>>> import numpy as np
>>> from numpy import linalg as LA
>>> np.set_printoptions(suppress=True, linewidth=160)
>>> rng = np.random.default_rng(4704)
>>> M = np.eye(3, dtype=int)[rng.permutation(3)]
>>> print(M)
[[0 0 1]
 [0 1 0]
 [1 0 0]]
>>> # columns are unit length and at right angles
>>> vec = np.array([0, 1, 1])
>>> print(M.T @ (M @ vec))
[0 1 1]
>>> print(round(float(LA.det(M)), 1))
-1.0
>>> print(np.round(LA.inv(M), 1))
[[0. 0. 1.]
 [0. 1. 0.]
 [1. 0. 0.]]
>>> print(round(float(LA.det(M)), 1))
-1.0
>>> print(M @ M)
[[1 0 0]
 [0 1 0]
 [0 0 1]]
>>> z = rng.permutation(3)
>>> print(z)
[1 2 0]
>>> B = M[z][:, z]
>>> print(np.allclose(B, M))
False
>>> print(np.round(np.sort(np.abs(LA.eigvals(B))), 1))
[1. 1. 1.]
>>> print(round(LA.det(B), 1), round(float(LA.det(M[z])), 1))
-1.0 -1.0
>>> T = np.stack([M, 5 * M, M[::-1]])
>>> print((T @ M.T).shape)
(3, 3, 3)
>>> print(LA.matrix_rank(T))
[3 3 3]
>>> print(np.einsum("bij,cij->bc", T, T))
[[ 3 15  1]
 [15 75  5]
 [ 1  5  3]]
>>> print(T.sum(axis=0))
[[1 0 6]
 [0 7 0]
 [6 0 1]]
>>> print(T.shape)
(3, 3, 3)
>>> feats = np.load("mat.npy")
>>> print(feats)
[[ 0.2  1.3 -1.8 -2.2 -1.4  1.5]
 [ 0.2  1.6 -1.5 -2.3  1.1  0.9]
 [ 0.6  2.  -0.1 -0.1  1.1  0.7]
 [ 0.1 -0.8  0.5  0.3  0.2  0.2]]
>>> B = feats + rng.integers(-2, 3, (4, 1)) @ rng.integers(-2, 3, (1, 6))
>>> print(B.round(1))
[[ 0.2  1.3 -1.8 -2.2 -1.4  1.5]
 [-3.8 -0.4  2.5 -2.3 -2.9  2.9]
 [-1.4  1.   1.9 -0.1 -0.9  1.7]
 [-3.9 -2.8  4.5  0.3 -3.8  2.2]]
>>> print(LA.matrix_rank(B - feats, tol=1e-8))
1
>>> B = np.array([[1, 4], [4, 1], [1, 3], [5, 2], [1, 0], [2, 5]])
>>> print(np.round(np.einsum("ij,ij->i", feats, feats), 1))
[14.  12.2  6.1  1.1]
>>> print(np.round(feats @ B, 1))
[[-5.8 -0.2]
 [-3.5 -2.2]
 [10.5  7.4]
 [-0.5  2.7]]
>>> B @ feats
Traceback (most recent call last):
  File "<python-input-33>", line 1, in <module>
    B @ feats
    ~~^~~~~~~
ValueError: matmul: Input operand 1 has a mismatch in its core dimension 0, with gufunc signature (n?,k),(k,m?)->(n?,m?) (size 4 is different from 2)
>>> print(np.round(np.einsum("ik,kj->ij", feats, B), 1))
[[-5.8 -0.2]
 [-3.5 -2.2]
 [10.5  7.4]
 [-0.5  2.7]]
>>> u = np.array([1, 1])
>>> print(np.round(np.array([np.convolve(row, u, "same") for row in feats]), 1))
[[ 0.2  1.5 -0.5 -4.  -3.6  0.1]
 [ 0.2  1.8  0.1 -3.8 -1.2  2. ]
 [ 0.6  2.6  1.9 -0.2  1.   1.8]
 [ 0.1 -0.7 -0.3  0.8  0.5  0.4]]
>>> print(np.round(np.polyval(u, feats[1]), 1))
[ 1.2  2.6 -0.5 -1.3  2.1  1.9]
>>> B = feats / np.sqrt((feats ** 2).mean(axis=1, keepdims=True))
>>> print(np.round(feats - feats.mean(axis=1, keepdims=True), 1) + 0)
[[ 0.6  1.7 -1.4 -1.8 -1.   1.9]
 [ 0.2  1.6 -1.5 -2.3  1.1  0.9]
 [-0.1  1.3 -0.8 -0.8  0.4  0. ]
 [ 0.  -0.9  0.4  0.2  0.1  0.1]]
>>> print(B[3].round(1))
[ 0.2 -1.9  1.2  0.7  0.5  0.5]
>>> print(feats.reshape(2, -1))
[[ 0.2  1.3 -1.8 -2.2 -1.4  1.5  0.2  1.6 -1.5 -2.3  1.1  0.9]
 [ 0.6  2.  -0.1 -0.1  1.1  0.7  0.1 -0.8  0.5  0.3  0.2  0.2]]
>>> print(feats.ravel(order="F"))
[ 0.2  0.2  0.6  0.1  1.3  1.6  2.  -0.8 -1.8 -1.5 -0.1  0.5 -2.2 -2.3 -0.1  0.3 -1.4  1.1  1.1  0.2  1.5  0.9  0.7  0.2]
>>> print(feats.reshape(-1, 2))
[[ 0.2  1.3]
 [-1.8 -2.2]
 [-1.4  1.5]
 [ 0.2  1.6]
 [-1.5 -2.3]
 [ 1.1  0.9]
 [ 0.6  2. ]
 [-0.1 -0.1]
 [ 1.1  0.7]
 [ 0.1 -0.8]
 [ 0.5  0.3]
 [ 0.2  0.2]]
>>> feats.reshape(4, 7)
Traceback (most recent call last):
  File "<python-input-44>", line 1, in <module>
    feats.reshape(4, 7)
    ~~~~~~~~~~~~~^^^^^^
ValueError: cannot reshape array of size 24 into shape (4,7)
>>> T = feats.reshape(4, 2, -1)
>>> print(np.swapaxes(T, 1, 2)[3])
[[ 0.1  0.3]
 [-0.8  0.2]
 [ 0.5  0.2]]
>>> print(T.shape)
(4, 2, 3)
>>> print(np.round(np.einsum("ihd,ihd->ih", T, T), 1))
[[5.  9. ]
 [4.9 7.3]
 [4.4 1.7]
 [0.9 0.2]]
>>> print(T.transpose(1, 0, 2))
[[[ 0.2  1.3 -1.8]
  [ 0.2  1.6 -1.5]
  [ 0.6  2.  -0.1]
  [ 0.1 -0.8  0.5]]

 [[-2.2 -1.4  1.5]
  [-2.3  1.1  0.9]
  [-0.1  1.1  0.7]
  [ 0.3  0.2  0.2]]]
>>> cent = np.array([[0, 0, 1, 3, 2],
...     [1, 2, 2, 2, 1],
...     [3, 0, 0, 3, 2],
...     [0, 3, 0, 2, 3],
...     [2, 1, 3, 2, 0]])
>>> mat = (rng.random((20, 5)) < 0.25) @ cent
>>> print(mat)
[[0 3 0 2 3]
 [2 1 3 2 0]
 [2 1 4 5 2]
 [2 1 3 2 0]
 [3 3 0 5 5]
 [0 3 0 2 3]
 [2 4 4 7 5]
 [2 1 4 5 2]
 [0 0 0 0 0]
 [0 0 0 0 0]
 [0 0 0 0 0]
 [0 0 0 0 0]
 [0 0 1 3 2]
 [2 1 3 2 0]
 [0 0 0 0 0]
 [0 0 1 3 2]
 [3 0 1 6 4]
 [3 3 0 5 5]
 [3 3 5 4 1]
 [0 0 0 0 0]]
>>> # row 3 repeats row 1
>>> C2 = mat.T @ mat
>>> print(np.round(LA.eigvalsh(C2)[::-1], 1) + 0)
[495.2  67.1  21.1  10.7   0. ]
>>> print(LA.matrix_rank(C2))
5
>>> print(np.trace(C2), (mat ** 2).sum())
594 594
>>> print((mat @ mat.T).shape)
(20, 20)
>>> print(np.diag(C2))
[ 60  66 103 239 126]
>>> print(np.round(LA.svd(mat, compute_uv=False) ** 2, 1) + 0)
[495.2  67.1  21.1  10.7   0. ]
>>> Xc = (mat - mat.mean(axis=0)) / mat.std(axis=0)
>>> print(np.argwhere(np.abs(Xc) > 2))
[[ 6  1]
 [18  2]]
>>> b = LA.lstsq(np.delete(Xc, 2, axis=1), Xc[:, 2])[0]
>>> print(b.round(1))
[-0.2  0.5  1.9 -1.8]
>>> C2 = np.cov(mat, rowvar=False)
>>> print(np.argsort(-mat.std(axis=0).round(6), kind="stable"))
[3 4 2 1 0]
>>> print(np.round(np.corrcoef(mat[:, 4], mat[:, 0])[0, 1], 1))
0.5
>>> print(np.round(LA.eigvalsh(C2)[::-1], 1) + 0)
[10.4  3.5  1.1  0.6  0. ]
>>> print(C2.shape)
(5, 5)
>>> print(np.argwhere(np.triu(np.abs(np.corrcoef(mat.T)) > 0.8, 1)))
[[3 4]]
>>> print(C2.round(1) + 0)
[[1.6 0.9 1.3 2.2 1.2]
 [0.9 2.  0.7 1.8 1.8]
 [1.3 0.7 3.2 2.2 0. ]
 [2.2 1.8 2.2 5.2 3.5]
 [1.2 1.8 0.  3.5 3.6]]
>>> print(np.median(mat, axis=0))
[1.  1.  0.5 2.  1.5]
>>> Xc = mat - mat.mean(axis=0)
>>> V = LA.svd(Xc)[2][:4]
>>> B = Xc - Xc @ V.T @ V
>>> print(np.round((Xc @ V.T).std(axis=0), 1))
[3.1 1.8 1.  0.7]
>>> print(np.round(np.diag(V.T @ V), 1))
[1.  0.9 0.8 0.7 0.6]
>>> print(round(LA.norm(B) / LA.norm(Xc), 1))
0.0
>>> print(np.round(np.cov(Xc @ V.T, rowvar=False), 1) + 0)
[[10.4  0.   0.   0. ]
 [ 0.   3.5  0.   0. ]
 [ 0.   0.   1.1  0. ]
 [ 0.   0.   0.   0.6]]
>>> E = np.array([[3, -3, -3, 0, 3, 2], [3, -3, 2, 3, -2, 3], [-3, 1, -3, -1, 0, -3]])
>>> E[:, 4] = -3 * E[:, 2]
>>> print(E)
[[ 3 -3 -3  0  9  2]
 [ 3 -3  2  3 -6  3]
 [-3  1 -3 -1  9 -3]]
>>> ang = np.radians(1)
>>> r_ = np.eye(6)
>>> r_[1, 1] = r_[3, 3] = np.cos(ang)
>>> r_[1, 3], r_[3, 1] = -np.sin(ang), np.sin(ang)
>>> print(r_.round(1) + 0)
[[1. 0. 0. 0. 0. 0.]
 [0. 1. 0. 0. 0. 0.]
 [0. 0. 1. 0. 0. 0.]
 [0. 0. 0. 1. 0. 0.]
 [0. 0. 0. 0. 1. 0.]
 [0. 0. 0. 0. 0. 1.]]
>>> B = E @ r_.T
>>> print(round(float(LA.det(r_)), 1), round(float(np.trace(r_)), 1))
1.0 6.0
>>> print(np.round(LA.svd(E, compute_uv=False), 1), np.round(LA.svd(B, compute_uv=False), 1))
[15.2  8.   1.7] [15.2  8.   1.7]
>>> print(np.round(np.abs(B - E).max(axis=0), 1))
[0.  0.1 0.  0.1 0.  0. ]
>>> X = np.loadtxt("dump.csv", delimiter=",")
>>> print(X)
[[ 43.   0.  -2.   2.]
 [  1.  37.  -2.   1.]
 [  2.  -2.  23.  -2.]
 [  2.  -2.  -3. -17.]]
>>> vec = np.array([-6, 5, 1, -1])
>>> target = X @ vec
>>> print(target)
[-262.  176.    3.   -8.]
>>> print(np.round(LA.solve(X, target + X[:, 1]), 1))
[-6.  6.  1. -1.]
>>> print(np.round(LA.solve(X, X[:, 3]), 1))
[0. 0. 0. 1.]
>>> B = LA.invert(X)
Traceback (most recent call last):
  File "<python-input-99>", line 1, in <module>
    B = LA.invert(X)
        ^^^^^^^^^
AttributeError: module 'numpy.linalg' has no attribute 'invert'
>>> B = LA.inv(X)
>>> print(np.round(LA.inv(B), 1) + 0)
[[ 43.   0.  -2.   2.]
 [  1.  37.  -2.   1.]
 [  2.  -2.  23.  -2.]
 [  2.  -2.  -3. -17.]]
>>> vec = np.array([1, 0, 0, -3])
>>> h = np.maximum(X @ vec, 0)
>>> print(np.maximum(X @ (3 * vec), 0))
[111.   0.  24. 159.]
>>> print(np.flatnonzero(h > 1e-9))
[0 2 3]
>>> print(h)
[37.  0.  8. 53.]
>>> print(X * (h > 1e-9)[:, None])
[[ 43.   0.  -2.   2.]
 [  0.   0.  -0.   0.]
 [  2.  -2.  23.  -2.]
 [  2.  -2.  -3. -17.]]
>>> print(np.maximum(X @ vec, 0) - np.maximum(-X @ vec, 0))
[37. -2.  8. 53.]
>>> vec = np.array([6, 0, 1, 0])
>>> target = X @ vec
>>> b, lr = np.zeros(4), 1 / LA.norm(X, 2) ** 2
>>> for i in range(250):
...     b -= lr * X.T @ (X @ b - target)
...     if i % 50 == 0: print(i, round(LA.norm(X @ b - target), 1))
... 
0 20.5
50 0.0
100 0.0
150 0.0
200 0.0
>>> print(round(float(LA.cond(X)), 1))
2.5
>>> A = np.array([[0, 0, 0, 0, 0],
...     [0, 0, 0, 0, 0],
...     [0, 0, 0, 0, 0],
...     [0, 2, 0, 0, 0],
...     [0, 0, 0, 2, 1],
...     [0, 0, 2, 0, 0]])
>>> print(A)
[[0 0 0 0 0]
 [0 0 0 0 0]
 [0 0 0 0 0]
 [0 2 0 0 0]
 [0 0 0 2 1]
 [0 0 2 0 0]]
>>> # rows 0 and 1 are equal
>>> A @ A
Traceback (most recent call last):
  File "<python-input-117>", line 1, in <module>
    A @ A
    ~~^~~
ValueError: matmul: Input operand 1 has a mismatch in its core dimension 0, with gufunc signature (n?,k),(k,m?)->(n?,m?) (size 6 is different from 5)
>>> C2 = A.T @ A
>>> print(np.allclose(C2, C2.T))
True
>>> print((A @ A.T).shape)
(6, 6)
>>> print(C2)
[[0 0 0 0 0]
 [0 4 0 0 0]
 [0 0 4 0 0]
 [0 0 0 4 2]
 [0 0 0 2 1]]
>>> J = np.array([[2.0, 2.6, 0.0, 0.6], [-1.3, 0.6, 0.8, -0.1], [1.0, 0.9, 2.0, -0.1]])
>>> J[:, 3] *= 10
>>> print(J)
[[ 2.   2.6  0.   6. ]
 [-1.3  0.6  0.8 -1. ]
 [ 1.   0.9  2.  -1. ]]
>>> ang = np.radians(72)
>>> r_ = np.eye(4)
>>> r_[1, 1] = r_[2, 2] = np.cos(ang)
>>> r_[1, 2], r_[2, 1] = -np.sin(ang), np.sin(ang)
>>> print(r_.round(1))
[[ 1.   0.   0.   0. ]
 [ 0.   0.3 -1.   0. ]
 [ 0.   1.   0.3  0. ]
 [ 0.   0.   0.   1. ]]
>>> B = J @ r_.T
>>> print(np.allclose(LA.norm(J, axis=1), LA.norm(B, axis=1)))
True
>>> print(np.allclose(J @ J.T, B @ B.T))
True
>>> print(np.round(np.abs(B - J).max(axis=0), 1))
[0.  2.5 2.5 0. ]
>>> print(np.round(LA.svd(J, compute_uv=False), 1), np.round(LA.svd(B, compute_uv=False), 1))
[6.9 2.7 1.4] [6.9 2.7 1.4]
